$ ipython --no-banner

In [1]: import numpy as np

In [2]: np.set_printoptions(precision=2, suppress=True, linewidth=120, legacy="1.25")

In [3]: rng = np.random.default_rng(33)

In [4]: th = np.sort(rng.uniform(-2, 2, 38))

In [5]: J = np.c_[th, th ** 2, th ** 3] @ np.array([[1, 1, -2, 0, 1, 0], [0, -2, 2, -1, 1, 3], [-3, 2, 3, 3, 3, -3]])

In [6]: J.round(2) + 0
Out[6]: 
array([[ 19.91, -24.02, -10.45, -25.6 , -20.03,  33.12],
       [ 19.24, -23.37,  -9.96, -24.83, -19.39,  32.19],
       [ 15.74, -19.99,  -7.45, -20.79, -16.1 ,  27.28],
       [ 13.35, -17.62,  -5.77, -17.99, -13.84,  23.86],
       [  9.59, -13.77,  -3.24, -13.53, -10.29,  18.33],
       [  3.89,  -7.42,   0.15,  -6.5 ,  -4.85,   9.34],
       [  3.54,  -7.  ,   0.32,  -6.05,  -4.52,   8.75],
       [  2.26,  -5.36,   0.9 ,  -4.36,  -3.26,   6.49],
       [  2.08,  -5.11,   0.97,  -4.11,  -3.08,   6.15],
       [  1.96,  -4.95,   1.01,  -3.95,  -2.96,   5.93],
       [  1.87,  -4.82,   1.05,  -3.82,  -2.87,   5.75],
       [  1.52,  -4.32,   1.17,  -3.32,  -2.51,   5.07],
       [  0.82,  -3.24,   1.33,  -2.3 ,  -1.78,   3.64],
       [  0.8 ,  -3.21,   1.34,  -2.27,  -1.76,   3.59],
       [  0.12,  -1.92,   1.3 ,  -1.14,  -0.98,   1.93],
       [ -0.03,  -1.56,   1.23,  -0.85,  -0.78,   1.49],
       [ -0.21,  -0.83,   0.92,  -0.34,  -0.42,   0.65],
       [ -0.21,  -0.8 ,   0.9 ,  -0.32,  -0.41,   0.62],
       [ -0.21,  -0.46,   0.63,  -0.13,  -0.26,   0.28],
       [ -0.19,  -0.35,   0.52,  -0.09,  -0.21,   0.19],
       [  0.06,   0.06,  -0.12,   0.  ,   0.07,   0.01],
       [  0.1 ,   0.09,  -0.18,  -0.01,   0.12,   0.03],
       [  0.14,   0.11,  -0.25,  -0.01,   0.18,   0.06],
       [  0.16,   0.12,  -0.27,  -0.01,   0.22,   0.07],
       [  0.21,   0.16,  -0.34,  -0.01,   0.41,   0.16],
       [  0.22,   0.19,  -0.32,   0.01,   0.62,   0.24],
       [ -0.87,   0.59,   1.41,   1.01,   3.2 ,   0.36],
       [ -0.98,   0.63,   1.57,   1.11,   3.39,   0.33],
       [ -2.21,   1.08,   3.29,   2.18,   5.31,  -0.08],
       [ -2.8 ,   1.31,   4.09,   2.7 ,   6.17,  -0.32],
       [ -4.16,   1.85,   5.9 ,   3.9 ,   8.06,  -0.95],
       [ -4.22,   1.87,   5.97,   3.95,   8.14,  -0.98],
       [ -4.4 ,   1.94,   6.21,   4.11,   8.39,  -1.07],
       [ -5.54,   2.42,   7.69,   5.12,   9.91,  -1.65],
       [ -6.34,   2.76,   8.72,   5.83,  10.96,  -2.08],
       [-11.42,   5.  ,  15.11,  10.39,  17.35,  -5.06],
       [-13.78,   6.09,  18.02,  12.51,  20.22,  -6.54],
       [-14.61,   6.47,  19.05,  13.27,  21.23,  -7.07]])

In [7]: left, sig, Vh = np.linalg.svd(J)

In [8]: np.argmax(sig[:-1] / (sig[1:] + 1e-6)) + 1
Out[8]: 3

In [9]: sig.round(2) + 0
Out[9]: array([121.11,  39.22,   6.8 ,   0.  ,   0.  ,   0.  ])

In [10]: other = left[:, :3] @ np.diag(sig[:3]) @ Vh[:3]

In [11]: np.round(np.abs(J - other).max(), 2)
Out[11]: 0.0

In [12]: round(np.linalg.norm(J - other, 2), 2), round(sig[3], 2)
Out[12]: (0.0, 0.0)

In [13]: np.linalg.matrix_rank(J, rtol=0.05)
Out[13]: 3

In [14]: np.round(np.linalg.norm(J - other) / np.linalg.norm(J), 2)
Out[14]: 0.0

In [15]: np.round(np.linalg.norm(J), 2)
Out[15]: 127.48

In [16]: C2 = np.cov(J, rowvar=False)

In [17]: np.round(np.linalg.eigvalsh(C2)[::-1], 2) + 0
Out[17]: array([380.89,  18.3 ,   1.22,   0.  ,   0.  ,   0.  ])

In [18]: np.argsort(-J.std(axis=0).round(6), kind="stable")
Out[18]: array([5, 4, 3, 1, 0, 2])

In [19]: J.std(axis=0)
Out[19]: array([7.23, 7.34, 6.02, 8.57, 9.02, 9.62])

In [20]: E = rng.normal(size=(38, 7)) + 20 * np.array([4, 4, 3, -3, -4, -2, 1])

In [21]: E
Out[21]: 
array([[ 79.79,  80.13,  59.37, -59.65, -81.04, -39.42,  19.7 ],
       [ 79.95,  80.47,  60.93, -60.98, -79.21, -39.12,  19.88],
       [ 81.54,  79.24,  59.45, -59.62, -80.68, -38.61,  20.2 ],
       [ 81.72,  78.95,  59.05, -58.66, -81.05, -38.92,  19.19],
       [ 80.27,  81.17,  59.94, -61.15, -80.49, -38.86,  20.19],
       [ 80.71,  80.09,  60.29, -60.19, -81.01, -39.45,  20.19],
       [ 78.02,  80.01,  60.98, -58.06, -81.35, -39.88,  20.56],
       [ 80.76,  79.31,  60.51, -60.41, -80.04, -40.53,  20.31],
       [ 79.61,  80.31,  59.92, -59.08, -78.31, -40.07,  19.27],
       [ 79.77,  79.47,  58.34, -59.97, -80.49, -39.1 ,  19.87],
       [ 80.93,  80.77,  59.5 , -60.33, -80.52, -40.45,  20.82],
       [ 79.48,  79.58,  59.19, -58.6 , -80.36, -40.16,  19.13],
       [ 80.22,  79.21,  59.32, -62.05, -81.66, -39.83,  20.74],
       [ 78.32,  80.14,  60.17, -56.98, -81.01, -40.69,  18.93],
       [ 80.8 ,  81.02,  59.71, -58.51, -77.92, -40.49,  20.53],
       [ 79.79,  79.35,  59.52, -60.25, -81.3 , -40.1 ,  20.78],
       [ 79.04,  79.47,  59.08, -59.63, -80.11, -39.08,  19.68],
       [ 78.52,  80.56,  59.69, -58.87, -79.29, -42.63,  18.02],
       [ 80.02,  79.24,  57.75, -60.54, -78.72, -39.37,  19.1 ],
       [ 80.28,  81.  ,  59.81, -58.24, -80.72, -37.9 ,  21.53],
       [ 80.51,  80.22,  60.03, -60.94, -79.03, -38.73,  20.78],
       [ 80.28,  80.1 ,  59.06, -60.66, -81.45, -39.52,  19.09],
       [ 80.83,  79.33,  61.42, -58.44, -78.47, -38.86,  19.69],
       [ 79.68,  79.26,  60.32, -58.33, -81.1 , -37.58,  19.43],
       [ 78.83,  80.33,  61.07, -60.36, -81.03, -38.25,  18.89],
       [ 80.99,  80.15,  59.62, -59.96, -81.09, -41.12,  20.3 ],
       [ 78.96,  79.22,  61.44, -58.21, -78.9 , -39.11,  19.74],
       [ 80.09,  79.26,  57.19, -59.81, -79.78, -39.02,  18.8 ],
       [ 81.14,  79.45,  58.75, -60.27, -79.08, -40.02,  20.43],
       [ 79.11,  80.46,  60.97, -60.9 , -79.59, -41.36,  20.21],
       [ 78.49,  80.39,  59.98, -61.14, -79.65, -41.  ,  20.07],
       [ 79.07,  80.52,  59.43, -58.58, -79.56, -39.47,  18.66],
       [ 77.91,  79.2 ,  61.8 , -60.94, -78.78, -38.75,  19.41],
       [ 79.79,  81.3 ,  59.74, -60.41, -80.58, -39.93,  19.89],
       [ 81.23,  80.24,  61.18, -60.11, -77.5 , -40.12,  19.86],
       [ 79.2 ,  78.31,  59.14, -59.79, -80.99, -39.17,  18.38],
       [ 78.33,  80.31,  60.38, -61.12, -78.92, -38.61,  20.37],
       [ 78.72,  81.25,  59.72, -60.17, -79.51, -40.69,  21.52]])

In [22]: basis = E[[19, 10]].astype(float)

In [23]: for _ in range(6):
    ...:     labels = np.linalg.norm(E[:, None] - basis, axis=-1).argmin(axis=1)
    ...:     basis = np.array([E[labels == j].mean(axis=0) for j in range(2)])
    ...: 

In [24]: labels
Out[24]: 
array([1, 1, 1, 1, 1, 1, 0, 1, 1, 1, 1, 1, 1, 0, 1, 1, 1, 1, 1, 0, 1, 1, 0, 0, 0, 1, 0, 1, 1, 1, 1, 0, 0, 1, 1, 1, 1,
       1])

In [25]: basis[1] - basis[0]
Out[25]: array([ 0.93,  0.1 , -1.15, -1.45,  0.12, -0.9 ,  0.26])

In [26]: np.abs(basis[1] - basis[0]).argmax()
Out[26]: 3

In [27]: other = E + rng.integers(-2, 3, (38, 1)) @ rng.integers(-2, 3, (1, 7))

In [28]: other
Out[28]: 
array([[ 83.79,  76.13,  57.37, -55.65, -77.04, -37.42,  23.7 ],
       [ 77.95,  82.47,  61.93, -62.98, -81.21, -40.12,  17.88],
       [ 79.54,  81.24,  60.45, -61.62, -82.68, -39.61,  18.2 ],
       [ 85.72,  74.95,  57.05, -54.66, -77.05, -36.92,  23.19],
       [ 76.27,  85.17,  61.94, -65.15, -84.49, -40.86,  16.19],
       [ 80.71,  80.09,  60.29, -60.19, -81.01, -39.45,  20.19],
       [ 78.02,  80.01,  60.98, -58.06, -81.35, -39.88,  20.56],
       [ 80.76,  79.31,  60.51, -60.41, -80.04, -40.53,  20.31],
       [ 75.61,  84.31,  61.92, -63.08, -82.31, -42.07,  15.27],
       [ 75.77,  83.47,  60.34, -63.97, -84.49, -41.1 ,  15.87],
       [ 82.93,  78.77,  58.5 , -58.33, -78.52, -39.45,  22.82],
       [ 77.48,  81.58,  60.19, -60.6 , -82.36, -41.16,  17.13],
       [ 78.22,  81.21,  60.32, -64.05, -83.66, -40.83,  18.74],
       [ 80.32,  78.14,  59.17, -54.98, -79.01, -39.69,  20.93],
       [ 78.8 ,  83.02,  60.71, -60.51, -79.92, -41.49,  18.53],
       [ 81.79,  77.35,  58.52, -58.25, -79.3 , -39.1 ,  22.78],
       [ 83.04,  75.47,  57.08, -55.63, -76.11, -37.08,  23.68],
       [ 76.52,  82.56,  60.69, -60.87, -81.29, -43.63,  16.02],
       [ 80.02,  79.24,  57.75, -60.54, -78.72, -39.37,  19.1 ],
       [ 80.28,  81.  ,  59.81, -58.24, -80.72, -37.9 ,  21.53],
       [ 80.51,  80.22,  60.03, -60.94, -79.03, -38.73,  20.78],
       [ 76.28,  84.1 ,  61.06, -64.66, -85.45, -41.52,  15.09],
       [ 80.83,  79.33,  61.42, -58.44, -78.47, -38.86,  19.69],
       [ 75.68,  83.26,  62.32, -62.33, -85.1 , -39.58,  15.43],
       [ 82.83,  76.33,  59.07, -56.36, -77.03, -36.25,  22.89],
       [ 82.99,  78.15,  58.62, -57.96, -79.09, -40.12,  22.3 ],
       [ 76.96,  81.22,  62.44, -60.21, -80.9 , -40.11,  17.74],
       [ 80.09,  79.26,  57.19, -59.81, -79.78, -39.02,  18.8 ],
       [ 83.14,  77.45,  57.75, -58.27, -77.08, -39.02,  22.43],
       [ 81.11,  78.46,  59.97, -58.9 , -77.59, -40.36,  22.21],
       [ 82.49,  76.39,  57.98, -57.14, -75.65, -39.  ,  24.07],
       [ 75.07,  84.52,  61.43, -62.58, -83.56, -41.47,  14.66],
       [ 75.91,  81.2 ,  62.8 , -62.94, -80.78, -39.75,  17.41],
       [ 79.79,  81.3 ,  59.74, -60.41, -80.58, -39.93,  19.89],
       [ 79.23,  82.24,  62.18, -62.11, -79.5 , -41.12,  17.86],
       [ 81.2 ,  76.31,  58.14, -57.79, -78.99, -38.17,  20.38],
       [ 80.33,  78.31,  59.38, -59.12, -76.92, -37.61,  22.37],
       [ 82.72,  77.25,  57.72, -56.17, -75.51, -38.69,  25.52]])

In [29]: np.abs(other - E).sum(axis=1)
Out[29]: 
array([24., 12., 12., 24., 24.,  0.,  0.,  0., 24., 24., 12., 12., 12., 12., 12., 12., 24., 12.,  0.,  0.,  0., 24.,
        0., 24., 24., 12., 12.,  0., 12., 12., 24., 24., 12.,  0., 12., 12., 12., 24.])

In [30]: np.linalg.matrix_rank(other - E, tol=1e-8)
Out[30]: 1

In [31]: dist = np.linalg.norm(E[:, None] - E[None], axis=-1)

In [32]: np.unravel_index(dist.round(6).argmax(), dist.shape)
Out[32]: (17, 19)

In [33]: dist[20].round(6).argsort(kind="stable")[:4]
Out[33]: array([20,  1,  4, 28])

In [34]: (dist + 1e9 * np.eye(38)).round(6).argmin(axis=1)
Out[34]: 
array([21, 20,  3,  2, 33,  0, 13,  5, 31, 16, 25, 31, 15,  6,  8,  0,  9,  8, 27, 23,  1,  0, 26,  0,  0, 10, 22, 18,
        7, 30, 29, 11, 36,  4,  8, 16,  1, 30])

In [35]: np.flatnonzero(dist[20] < dist.mean() / 2)
Out[35]: array([ 1, 20])

In [36]: dist.shape
Out[36]: (38, 38)

In [37]: u = np.array([5, 1, 1])

In [38]: np.polyval(u, E[27])
Out[38]: array([32150.13, 31488.67, 16410.19, 17826.6 , 31748.  ,  7574.08,  1786.31])

In [39]: np.convolve(E[27], u)
Out[39]: array([ 400.43,  476.37,  445.28, -162.6 , -401.54, -334.68,  -24.82,  -20.22,   18.8 ])

In [40]: arr = np.load("run10.npy")

In [41]: arr
Out[41]: 
array([[-2.,  4.,  0.,  0.,  0.,  0.,  0.],
       [ 4., -4.,  4.,  0.,  0.,  0.,  0.],
       [ 0.,  4., -4.,  4.,  0.,  0.,  0.],
       [ 0.,  0.,  4.,  1.,  4.,  0.,  0.],
       [ 0.,  0.,  0.,  4.,  4.,  4.,  0.],
       [ 0.,  0.,  0.,  0.,  4., -1.,  4.],
       [ 0.,  0.,  0.,  0.,  0.,  4., -4.]])

In [42]: labels = rng.permutation(7)

In [43]: labels
Out[43]: array([1, 0, 2, 4, 5, 6, 3])

In [44]: other = arr[labels][:, labels]

In [45]: np.trace(other)
Out[45]: -10.0

In [46]: np.diag(other)
Out[46]: array([-4., -2., -4.,  4., -1., -4.,  1.])

In [47]: np.allclose(other, arr)
Out[47]: False

In [48]: w, vecs = np.linalg.eigh(arr)

In [49]: x0 = np.array([-1, 0, -2, 2, 1, 2, -2])

In [50]: np.round(x0 @ arr @ x0 / (x0 @ x0), 2), np.round(w[0], 2), round(float(w[-1]), 2)
Out[50]: (-3.44, -9.87, 8.55)

In [51]: np.linalg.eigvalsh(arr[1:, 1:])
Out[51]: array([-9.06, -7.33, -2.9 , -0.21,  2.95,  8.55])

In [52]: x0 @ arr @ x0
Out[52]: -62.0

In [53]: feats, _ = np.linalg.qr(np.array([[-1.3, 0.3, 1.0, 1.0],
    ...:     [1.7, -0.5, -0.5, -1.1],
    ...:     [-1.3, 0.4, -1.2, -0.5],
    ...:     [-0.6, 1.4, 0.7, 1.6]]))

In [54]: feats
Out[54]: 
array([[-0.5 ,  0.17,  0.54, -0.65],
       [ 0.66, -0.14, -0.19, -0.71],
       [-0.5 ,  0.09, -0.82, -0.27],
       [-0.23, -0.97,  0.05, -0.04]])

In [55]: labels = rng.permutation(4)

In [56]: labels
Out[56]: array([3, 2, 1, 0])

In [57]: other = feats[labels][:, labels]

In [58]: np.round(np.trace(other), 2)
Out[58]: -1.5

In [59]: np.diag(other)
Out[59]: array([-0.04, -0.82, -0.14, -0.5 ])

In [60]: other
Out[60]: 
array([[-0.04,  0.05, -0.97, -0.23],
       [-0.27, -0.82,  0.09, -0.5 ],
       [-0.71, -0.19, -0.14,  0.66],
       [-0.65,  0.54,  0.17, -0.5 ]])

In [61]: x0 = np.array([-3, -5, 4, 3])

In [62]: np.abs(np.linalg.eigvals(feats))
Out[62]: array([1., 1., 1., 1.])

In [63]: feats.T @ (feats @ x0)
Out[63]: array([-3., -5.,  4.,  3.])

In [64]: round(float(np.linalg.det(feats)), 2)
Out[64]: -1.0

In [65]: round(float(np.linalg.norm(x0)), 2), np.round(np.linalg.norm(feats @ x0), 2)
Out[65]: (7.68, 7.68)

In [66]: np.linalg.inv(feats)
Out[66]: 
array([[-0.5 ,  0.66, -0.5 , -0.23],
       [ 0.17, -0.14,  0.09, -0.97],
       [ 0.54, -0.19, -0.82,  0.05],
       [-0.65, -0.71, -0.27, -0.04]])

In [67]: np.sort(np.abs(np.degrees(np.angle(np.linalg.eigvals(feats)))))
Out[67]: array([  0.  , 138.57, 138.57, 180.  ])
